In [1]: import numpy as np

In [2]: np.set_printoptions(precision=3, suppress=True, linewidth=120, floatmode="fixed")

In [3]: X = np.load("mat.npy")

In [4]: X
Out[4]: 
array([[0, 1, 0, 0],
       [0, 0, 1, 0],
       [1, 0, 0, 0],
       [0, 0, 0, 1]])

In [5]: # row-stochastic, so 1 is an eigenvalue

In [6]: X.T @ X
Out[6]: 
array([[1, 0, 0, 0],
       [0, 1, 0, 0],
       [0, 0, 1, 0],
       [0, 0, 0, 1]])

In [7]: np.linalg.norm(X, axis=0)
Out[7]: array([1.000, 1.000, 1.000, 1.000])

In [8]: np.linalg.pinv(X)
Out[8]: 
array([[0.000, 0.000, 1.000, 0.000],
       [1.000, 0.000, 0.000, 0.000],
       [0.000, 1.000, 0.000, 0.000],
       [0.000, 0.000, 0.000, 1.000]])

In [9]: X[:, 3] @ X[:, 2]
Out[9]: np.int64(0)

In [10]: np.sort(np.linalg.eigvals(X).real)
Out[10]: array([-0.500, -0.500,  1.000,  1.000])

In [11]: (X != 0).astype(int)
Out[11]: 
array([[0, 1, 0, 0],
       [0, 0, 1, 0],
       [1, 0, 0, 0],
       [0, 0, 0, 1]])

In [12]: np.flatnonzero(np.linalg.matrix_power((X != 0) + (X.T != 0) + np.eye(4), 4)[2])
Out[12]: array([0, 1, 2])

In [13]: np.round(np.linalg.det(X), 3)
Out[13]: np.float64(1.0)

In [14]: np.linalg.matrix_power(X, 100)
Out[14]: 
array([[0, 1, 0, 0],
       [0, 0, 1, 0],
       [1, 0, 0, 0],
       [0, 0, 0, 1]])

In [15]: np.sort(np.abs(np.linalg.eigvals(X)))[::-1]
Out[15]: array([1.000, 1.000, 1.000, 1.000])

In [16]: X @ np.ones(4)
Out[16]: array([1.000, 1.000, 1.000, 1.000])

In [17]: p = np.eye(4)[1]

In [18]: for _ in range(4):
    ...:     p = p @ X
    ...:     print(p.round(3))
    ...: 
[0.000 0.000 1.000 0.000]
[1.000 0.000 0.000 0.000]
[0.000 1.000 0.000 0.000]
[0.000 0.000 1.000 0.000]
